% ipython --no-banner

In [1]: import numpy as np

In [2]: np.set_printoptions(precision=3, suppress=True, linewidth=160)

In [3]: F = np.loadtxt("case4.csv", delimiter=",")

In [4]: F
Out[4]: 
array([[2.05, 2.  , 2.  ],
       [2.  , 2.05, 1.  ],
       [2.  , 2.  , 2.05]])

In [5]: np.round(np.trace(F), 3)
Out[5]: np.float64(6.15)

In [6]: np.allclose(F @ F.T, F.T @ F)
Out[6]: False

In [7]: np.allclose(F, F.T)
Out[7]: False

In [8]: np.linalg.matrix_power(F, 3)
Out[8]: 
array([[69.815, 69.815, 57.515],
       [57.515, 57.515, 47.207],
       [69.815, 69.815, 57.515]])

In [9]: F @ F
Out[9]: 
array([[12.203, 12.2  , 10.2  ],
       [10.2  , 10.202,  8.1  ],
       [12.2  , 12.2  , 10.202]])

In [10]: round(float(np.abs(np.linalg.eigvals(F)).max()), 3)
Out[10]: 5.696

In [11]: q = F.astype(float).copy()

In [12]: for j in range(3):
    ...:     q[:, j] -= q[:, :j] @ (q[:, :j].T @ q[:, j])
    ...:     q[:, j] /= np.linalg.norm(q[:, j])
    ...: 

In [13]: np.round(q.T @ F, 3) + 0
Out[13]: 
array([[ 3.493,  3.492,  2.92 ],
       [ 0.   ,  0.071, -0.678],
       [ 0.   ,  0.   ,  0.466]])

In [14]: q
Out[14]: 
array([[ 0.587, -0.701, -0.405],
       [ 0.573,  0.713, -0.405],
       [ 0.573,  0.006,  0.82 ]])
